$ ipython --no-banner

In [1]: import numpy as np

In [2]: np.set_printoptions(precision=3, suppress=True, linewidth=120)

In [3]: W0 = np.minimum.outer(np.arange(1, 5), np.arange(1, 5)) * -2

In [4]: W0
Out[4]: 
array([[-2, -2, -2, -2],
       [-2, -4, -4, -4],
       [-2, -4, -6, -6],
       [-2, -4, -6, -8]])

In [5]: Q, vecs = np.linalg.qr(W0[:, :2])[0], np.linalg.qr(W0[:, 2:])[0]

In [6]: sigma = np.linalg.svd(Q.T @ vecs, compute_uv=False)

In [7]: sigma
Out[7]: array([0.988, 0.156])

In [8]: np.degrees(np.arccos(sigma.clip(0, 1)))
Out[8]: array([ 8.988, 81.012])

In [9]: rng = np.random.default_rng(8247)

In [10]: labels = rng.permutation(4)

In [11]: M2 = W0[:, labels] * rng.choice([-1, 1], 4)

In [12]: M2
Out[12]: 
array([[-2, -2,  2, -2],
       [-4, -4,  4, -2],
       [-6, -4,  6, -2],
       [-8, -4,  6, -2]])

In [13]: U, _, Vh = np.linalg.svd(W0.T @ M2)

In [14]: labels
Out[14]: array([3, 1, 2, 0])

In [15]: np.round(np.linalg.lstsq(W0, M2)[0], 3) + 0
Out[15]: 
array([[ 0.,  0.,  0.,  1.],
       [ 0.,  1.,  0.,  0.],
       [ 0.,  0., -1.,  0.],
       [ 1.,  0.,  0.,  0.]])

In [16]: J = np.load("sample8.npy")

In [17]: J
Out[17]: 
array([[-27.227,   5.434,   5.761],
       [ -4.1  ,  -0.971,  32.805],
       [ -3.895,   0.439,  32.612],
       [ -4.16 ,   0.524,  31.412],
       [-27.568,   1.904,   5.102],
       [-28.076,   3.659,   5.781],
       [ -3.888,  -0.442,  31.313],
       [-26.63 ,   3.398,   5.698],
       [ -4.458,  -2.13 ,  31.678],
       [-28.78 ,   3.196,   4.385],
       [ -3.653,  -0.912,  32.687]])

In [18]: Xs = J - J.mean(axis=0)

In [19]: U, sigma, Vh = np.linalg.svd(Xs, full_matrices=False)

In [20]: np.round(Xs.mean(axis=0), 3) + 0
Out[20]: array([0., 0., 0.])

In [21]: np.round((sigma ** 2).sum() ** 2 / (sigma ** 4).sum(), 3)
Out[21]: np.float64(1.008)

In [22]: np.searchsorted(np.cumsum(sigma ** 2) / (sigma ** 2).sum(), 0.9) + 1
Out[22]: np.int64(1)

In [23]: Vh[0] * np.sign(Vh[0, np.abs(Vh[0]).argmax()])
Out[23]: array([ 0.658, -0.114,  0.744])

In [24]: sigma
Out[24]: array([59.36 ,  3.424,  1.267])

In [25]: np.linalg.matrix_rank(Xs)
Out[25]: np.int64(3)

In [26]: r0 = np.array([-3, 3, -1])

In [27]: m1 = -3 * np.eye(3) + np.outer(r0, r0)

In [28]: m1
Out[28]: 
array([[ 6., -9.,  3.],
       [-9.,  6., -3.],
       [ 3., -3., -2.]])

In [29]: Q, vecs = np.linalg.qr(m1[:, :1])[0], np.linalg.qr(m1[:, 1:])[0]

In [30]: sigma = np.linalg.svd(Q.T @ vecs, compute_uv=False)

In [31]: round(float(np.linalg.norm(Q @ Q.T - vecs @ vecs.T, 2)), 3)
Out[31]: 1.0

In [32]: np.degrees(np.arccos(sigma.clip(0, 1)))
Out[32]: array([21.266])

In [33]: (sigma > 0.9).sum()
Out[33]: np.int64(1)

In [34]: M2 = np.linalg.invert(m1)
---------------------------------------------------------------------------
AttributeError                            Traceback (most recent call last)
Cell In[34], line 1
----> 1 M2 = np.linalg.invert(m1)

AttributeError: module 'numpy.linalg' has no attribute 'invert'

In [35]: M2 = np.linalg.inv(m1)

In [36]: round(float(np.linalg.det(m1) * np.linalg.det(M2)), 3)
Out[36]: 1.0

In [37]: np.linalg.det(m1) * M2
Out[37]: 
array([[-21., -27.,   9.],
       [-27., -21.,  -9.],
       [  9.,  -9., -45.]])

In [38]: round(np.linalg.cond(m1), 3)
Out[38]: np.float64(5.333)

In [39]: M2
Out[39]: 
array([[-0.146, -0.188,  0.062],
       [-0.188, -0.146, -0.062],
       [ 0.062, -0.062, -0.312]])

In [40]: np.round(m1 @ M2, 3) + 0
Out[40]: 
array([[1., 0., 0.],
       [0., 1., 0.],
       [0., 0., 1.]])

In [41]: np.linalg.inv(M2)
Out[41]: 
array([[ 6., -9.,  3.],
       [-9.,  6., -3.],
       [ 3., -3., -2.]])

In [42]: round(float(np.linalg.slogdet(m1)[0]), 3)
Out[42]: 1.0

In [43]: round(float(np.linalg.det(m1[::-1])), 3)
Out[43]: -144.0

In [44]: np.poly(m1)
Out[44]: array([   1.,  -10.,  -87., -144.])

In [45]: round(float(np.linalg.eigvals(m1).sum().real), 3)
Out[45]: 10.0

In [46]: round(float(np.linalg.det(2 * m1)), 3), np.round(np.linalg.det(m1), 3)
Out[46]: (1152.0, np.float64(144.0))

In [47]: np.linalg.eigvals(m1)
Out[47]: array([-3., 16., -3.])

In [48]: np.kron(np.eye(2, dtype=int), m1)
Out[48]: 
array([[ 6., -9.,  3.,  0., -0.,  0.],
       [-9.,  6., -3., -0.,  0., -0.],
       [ 3., -3., -2.,  0., -0., -0.],
       [ 0., -0.,  0.,  6., -9.,  3.],
       [-0.,  0., -0., -9.,  6., -3.],
       [ 0., -0., -0.,  3., -3., -2.]])
